>>> import numpy as np
>>> from numpy import linalg as LA
>>> np.set_printoptions(precision=3, suppress=True, linewidth=120)
>>> mat = np.loadtxt("case17.csv", delimiter=",")
>>> mat
array([[  0.,   9.,   9.,   8.],
       [  0.,  -1.,  -1.,   8.],
       [  0., -14., -14.,  -8.],
       [  0., -14., -14.,  -8.],
       [  5.,  -2.,  -1.,  -3.],
       [  5., -12., -11.,  -3.],
       [  5.,  16.,  17.,  13.],
       [  0.,  -8.,  -8.,   4.]])
>>> np.round(mat @ LA.pinv(mat) @ mat, 3) + 0
array([[  0.,   9.,   9.,   8.],
       [  0.,  -1.,  -1.,   8.],
       [  0., -14., -14.,  -8.],
       [  0., -14., -14.,  -8.],
       [  5.,  -2.,  -1.,  -3.],
       [  5., -12., -11.,  -3.],
       [  5.,  16.,  17.,  13.],
       [  0.,  -8.,  -8.,   4.]])
>>> np.allclose(mat[:-1].T @ LA.lstsq(mat[:-1].T, mat[-1])[0], mat[-1])
True
>>> LA.lstsq(mat[:-1].T, mat[-1])[2]
np.int32(3)
>>> try:
...     LA.inv(mat)
... except LA.LinAlgError as e:
...     print(repr(e))
... 
LinAlgError('Last 2 dimensions of the array must be square')
>>> data = np.loadtxt("a.csv", delimiter=",")
>>> data
array([[ 0.018,  0.948,  0.702, -0.325, -1.347],
       [-0.94 , -1.47 , -0.703,  1.407,  2.044],
       [ 1.182,  0.775, -2.251, -2.154, -0.802],
       [ 1.409,  1.48 , -1.103, -2.557, -1.646],
       [-0.412, -0.255,  1.634,  0.854, -0.451],
       [-0.458,  0.427,  1.403,  1.009, -0.565],
       [-0.801, -0.424, -0.74 ,  0.372,  1.21 ],
       [-0.443, -0.875, -1.008,  1.067,  0.806],
       [ 1.617,  1.435, -1.231, -2.181, -1.742],
       [ 1.4  ,  1.664, -0.558, -2.033, -1.252],
       [-1.948, -1.67 ,  1.914,  2.684,  1.07 ],
       [-1.382, -2.461,  0.731,  2.099,  1.657],
       [-0.539, -0.895, -0.373,  0.69 ,  1.037],
       [-1.54 , -1.36 , -0.681,  1.421,  1.722],
       [ 0.562,  0.053, -1.655, -1.049,  0.431],
       [ 0.453,  0.096, -0.903, -0.616,  0.349],
       [-0.96 , -0.17 ,  0.298,  0.854,  0.865],
       [-0.996, -0.487,  2.284,  1.832,  0.563],
       [ 0.628,  1.019,  0.666, -0.738, -0.639],
       [-1.38 , -0.946,  0.283,  0.545,  0.645],
       [ 0.468,  0.628,  0.322, -0.763, -0.94 ],
       [-0.331, -0.662, -0.349,  0.833,  0.975],
       [-0.024,  0.082,  1.802,  1.161, -0.529],
       [-1.371, -1.654,  0.503,  2.006,  1.818],
       [ 0.908,  0.612,  0.453, -0.143, -1.015],
       [-1.117, -1.914, -0.963,  1.75 ,  1.433],
       [ 1.176,  1.627, -0.322, -1.523, -1.621]])
>>> A2 = data / LA.norm(data, axis=1, keepdims=True)
>>> G = A2 @ A2.T
>>> (G - 2 * np.eye(27)).round(6).argmax(axis=1)
array([20, 12,  8,  8, 22, 22, 13, 25,  3,  3, 17, 23,  1, 12, 15, 14, 23, 10, 20, 11, 26,  1,  4, 11, 20, 12,  9])
>>> LA.norm(A2, axis=1)
array([1., 1., 1., 1., 1., 1., 1., 1., 1., 1., 1., 1., 1., 1., 1., 1., 1., 1., 1., 1., 1., 1., 1., 1., 1., 1., 1.])
>>> A2 = np.array([[4, 0], [2, 5]])
>>> W2 = np.array([[-1, -2, -2], [-1, -2, 0], [1, 1, 1]])
>>> E = np.block([[A2, np.array([[2, 2, 5], [3, 5, 0]])], [np.zeros((3, 2)), W2]])
>>> E
array([[ 4.,  0.,  2.,  2.,  5.],
       [ 2.,  5.,  3.,  5.,  0.],
       [ 0.,  0., -1., -2., -2.],
       [ 0.,  0., -1., -2.,  0.],
       [ 0.,  0.,  1.,  1.,  1.]])
>>> np.round(LA.det(2 * E), 3), round(LA.det(E), 3)
(np.float64(-1280.0), np.float64(-40.0))
>>> np.round(LA.det(E[::-1]), 3)
np.float64(-40.0)
>>> Uu, sigma, vt = LA.svd(E, full_matrices=False)
>>> sigma / sigma[0]
array([1.   , 0.597, 0.237, 0.087, 0.041])
>>> sigma
array([9.526, 5.683, 2.262, 0.829, 0.394])
>>> np.cumsum(sigma ** 2) / np.sum(sigma ** 2)
array([0.703, 0.954, 0.993, 0.999, 1.   ])
>>> np.round(Uu.T @ Uu, 3) + 0
array([[1., 0., 0., 0., 0.],
       [0., 1., 0., 0., 0.],
       [0., 0., 1., 0., 0.],
       [0., 0., 0., 1., 0.],
       [0., 0., 0., 0., 1.]])
>>> rng = np.random.default_rng(746)
>>> labels = rng.permutation(5)
>>> A2 = E[:, labels] * rng.choice([-1, 1], 5)
>>> A2
array([[ 2.,  4.,  0., -5.,  2.],
       [ 3.,  2.,  5., -0.,  5.],
       [-1.,  0.,  0.,  2., -2.],
       [-1.,  0.,  0., -0., -2.],
       [ 1.,  0.,  0., -1.,  1.]])
>>> Uu, _, vt = LA.svd(E.T @ A2)
>>> labels
array([2, 0, 1, 4, 3])
>>> np.round(LA.lstsq(E, A2)[0], 3) + 0
array([[ 0.,  1.,  0.,  0.,  0.],
       [ 0.,  0.,  1.,  0.,  0.],
       [ 1.,  0.,  0.,  0.,  0.],
       [ 0.,  0.,  0.,  0.,  1.],
       [ 0.,  0.,  0., -1.,  0.]])
>>> np.round(Uu @ vt, 3) + 0
array([[ 0.,  1.,  0.,  0.,  0.],
       [ 0.,  0.,  1.,  0.,  0.],
       [ 1.,  0.,  0.,  0.,  0.],
       [ 0.,  0.,  0.,  0.,  1.],
       [ 0.,  0.,  0., -1.,  0.]])
>>> x0 = np.array([-3, -3, 0, 5, -3])
>>> y = E @ x0
>>> beta, lr = np.zeros(5), 1 / LA.norm(E, 2) ** 2
>>> for i in range(300):
...     beta -= lr * E.T @ (E @ beta - y)
...     if i % 50 == 0: print(i, round(LA.norm(E @ beta - y), 3))
... 
0 15.878
50 1.966
100 1.317
150 0.96
200 0.725
250 0.57
>>> np.round(LA.cond(E), 3)
np.float64(24.166)
>>> W = np.array([[-2, 0, 1, 1],
...     [-2, -2, 3, -2],
...     [-2, -2, 3, 3],
...     [-3, -2, -3, -3],
...     [2, -3, 3, 1]])
>>> beta = np.array([5, 7, 0, 6])
>>> H = np.maximum(E @ W + beta, 0)
>>> H
array([[ 0.,  0., 19., 15.],
       [ 0.,  0., 11.,  0.],
       [ 9., 19.,  0.,  7.],
       [13., 13.,  3.,  9.],
       [ 2.,  0.,  3.,  7.]])
>>> (H > 0).astype(int)
array([[0, 0, 1, 1],
       [0, 0, 1, 0],
       [1, 1, 0, 1],
       [1, 1, 1, 1],
       [1, 0, 1, 1]])
>>> (H > 0).mean(axis=0)
array([0.6, 0.4, 0.8, 0.8])
>>> W2 = np.array([[0, -1], [5, -4], [1, -5], [-1, 0]])
>>> H @ W2
array([[  4., -95.],
       [ 11., -55.],
       [ 88., -85.],
       [ 59., -80.],
       [ -4., -17.]])
>>> (H @ W2).round(6).argmax(axis=1)
array([0, 0, 0, 0, 0])
>>> W @ W2
array([[  0,  -3],
       [ -5,  -5],
       [-10,  -5],
       [-10,  26],
       [-13,  -5]])
>>> M = np.array([[0, 2, 2, 1, 2, 2, 2],
...     [2, 0, 2, 2, 1, 2, 2],
...     [2, 2, 0, 2, 2, 1, 2],
...     [2, 2, 2, 0, 2, 2, 1],
...     [1, 2, 2, 2, 0, 2, 2],
...     [2, 1, 2, 2, 2, 0, 2],
...     [2, 2, 1, 2, 2, 2, 0]])
>>> G = M.T @ M
>>> np.allclose(G, G.T)
True
>>> LA.matrix_rank(G)
np.int64(7)
>>> G
array([[21, 16, 16, 18, 18, 16, 16],
       [16, 21, 16, 16, 18, 18, 16],
       [16, 16, 21, 16, 16, 18, 18],
       [18, 16, 16, 21, 16, 16, 18],
       [18, 18, 16, 16, 21, 16, 16],
       [16, 18, 18, 16, 16, 21, 16],
       [16, 16, 18, 18, 16, 16, 21]])
>>> LA.eigvalsh(G)[::-1]
array([121.   ,   7.494,   7.494,   4.11 ,   4.11 ,   1.396,   1.396])
>>> th = np.radians(15)
>>> Rm = np.eye(7)
>>> Rm[3, 3] = Rm[1, 1] = np.cos(th)
>>> Rm[3, 1], Rm[1, 3] = -np.sin(th), np.sin(th)
>>> Rm
array([[ 1.   ,  0.   ,  0.   ,  0.   ,  0.   ,  0.   ,  0.   ],
       [ 0.   ,  0.966,  0.   ,  0.259,  0.   ,  0.   ,  0.   ],
       [ 0.   ,  0.   ,  1.   ,  0.   ,  0.   ,  0.   ,  0.   ],
       [ 0.   , -0.259,  0.   ,  0.966,  0.   ,  0.   ,  0.   ],
       [ 0.   ,  0.   ,  0.   ,  0.   ,  1.   ,  0.   ,  0.   ],
       [ 0.   ,  0.   ,  0.   ,  0.   ,  0.   ,  1.   ,  0.   ],
       [ 0.   ,  0.   ,  0.   ,  0.   ,  0.   ,  0.   ,  1.   ]])
>>> A2 = M @ Rm.T
>>> A2
array([[ 0.   ,  2.191,  2.   ,  0.448,  2.   ,  2.   ,  2.   ],
       [ 2.   ,  0.518,  2.   ,  1.932,  1.   ,  2.   ,  2.   ],
       [ 2.   ,  2.449,  0.   ,  1.414,  2.   ,  1.   ,  2.   ],
       [ 2.   ,  1.932,  2.   , -0.518,  2.   ,  2.   ,  1.   ],
       [ 1.   ,  2.449,  2.   ,  1.414,  0.   ,  2.   ,  2.   ],
       [ 2.   ,  1.484,  2.   ,  1.673,  2.   ,  0.   ,  2.   ],
       [ 2.   ,  2.449,  1.   ,  1.414,  2.   ,  2.   ,  0.   ]])
>>> np.abs(A2 - M).max(axis=0)
array([0.   , 0.518, 0.   , 0.586, 0.   , 0.   , 0.   ])
>>> np.allclose(M @ M.T, A2 @ A2.T)
True
>>> np.allclose(LA.norm(M, axis=1), LA.norm(A2, axis=1))
True
>>> labels = rng.permutation(7)
>>> labels
array([2, 0, 3, 4, 6, 1, 5])
>>> A2 = M[labels][:, labels]
>>> A2
array([[0, 2, 2, 2, 2, 2, 1],
       [2, 0, 1, 2, 2, 2, 2],
       [2, 2, 0, 2, 1, 2, 2],
       [2, 1, 2, 0, 2, 2, 2],
       [1, 2, 2, 2, 0, 2, 2],
       [2, 2, 2, 1, 2, 0, 2],
       [2, 2, 2, 2, 2, 1, 0]])
>>> round(LA.det(A2), 3), round(float(LA.det(M[labels])), 3)
(np.float64(473.0), 473.0)
>>> np.sort(np.abs(LA.eigvals(A2)))
array([ 1.182,  1.182,  2.027,  2.027,  2.738,  2.738, 11.   ])
>>> np.allclose(A2, M)
False
>>> W0 = np.load("run19.npy")
>>> W0
array([[-3,  5, -1, -2, -1,  5,  1, -5],
       [ 5, -3,  5, -1, -2, -1,  5,  1],
       [-1,  5, -3,  5, -1, -2, -1,  5],
       [-2, -1,  5, -3,  5, -1, -2, -1],
       [-1, -2, -1,  5, -3,  5, -1, -2],
       [ 5, -1, -2, -1,  5, -3,  5, -1],
       [ 1,  5, -1, -2, -1,  5, -3,  5],
       [-5,  1,  5, -1, -2, -1,  5, -3]])
>>> np.unravel_index(np.abs(W0).argmax(), W0.shape)
(np.int64(0), np.int64(1))
>>> LA.svd(W0, compute_uv=False)
array([14.912, 12.538,  9.664,  8.208,  8.171,  8.074,  3.441,  1.368])
>>> np.zeros(8, 8)
Traceback (most recent call last):
  File "<python-input-76>", line 1, in <module>
    np.zeros(8, 8)
    ~~~~~~~~^^^^^^
TypeError: Cannot interpret '8' as a data type
>>> W0.mean(axis=0)
array([-0.125,  1.125,  0.875,  0.   ,  0.   ,  0.875,  1.125, -0.125])
>>> round(LA.norm(W0), 3)
np.float64(26.192)
>>> np.diff(W0, axis=0)
array([[ 8, -8,  6,  1, -1, -6,  4,  6],
       [-6,  8, -8,  6,  1, -1, -6,  4],
       [-1, -6,  8, -8,  6,  1, -1, -6],
       [ 1, -1, -6,  8, -8,  6,  1, -1],
       [ 6,  1, -1, -6,  8, -8,  6,  1],
       [-4,  6,  1, -1, -6,  8, -8,  6],
       [-6, -4,  6,  1, -1, -6,  8, -8]])
>>> W0.reshape(2, -1)
array([[-3,  5, -1, -2, -1,  5,  1, -5,  5, -3,  5, -1, -2, -1,  5,  1, -1,  5, -3,  5, -1, -2, -1,  5, -2, -1,  5,
        -3,  5, -1, -2, -1],
       [-1, -2, -1,  5, -3,  5, -1, -2,  5, -1, -2, -1,  5, -3,  5, -1,  1,  5, -1, -2, -1,  5, -3,  5, -5,  1,  5,
        -1, -2, -1,  5, -3]])
>>> t3 = W0.reshape(8, 2, -1)
>>> t3.shape
(8, 2, 4)
>>> t3.transpose(1, 0, 2)
array([[[-3,  5, -1, -2],
        [ 5, -3,  5, -1],
        [-1,  5, -3,  5],
        [-2, -1,  5, -3],
        [-1, -2, -1,  5],
        [ 5, -1, -2, -1],
        [ 1,  5, -1, -2],
        [-5,  1,  5, -1]],

       [[-1,  5,  1, -5],
        [-2, -1,  5,  1],
        [-1, -2, -1,  5],
        [ 5, -1, -2, -1],
        [-3,  5, -1, -2],
        [ 5, -3,  5, -1],
        [-1,  5, -3,  5],
        [-2, -1,  5, -3]]])
>>> t3[:, 0]
array([[-3,  5, -1, -2],
       [ 5, -3,  5, -1],
       [-1,  5, -3,  5],
       [-2, -1,  5, -3],
       [-1, -2, -1,  5],
       [ 5, -1, -2, -1],
       [ 1,  5, -1, -2],
       [-5,  1,  5, -1]])
>>> t3.sum(axis=1)
array([[-4, 10,  0, -7],
       [ 3, -4, 10,  0],
       [-2,  3, -4, 10],
       [ 3, -2,  3, -4],
       [-4,  3, -2,  3],
       [10, -4,  3, -2],
       [ 0, 10, -4,  3],
       [-7,  0, 10, -4]])
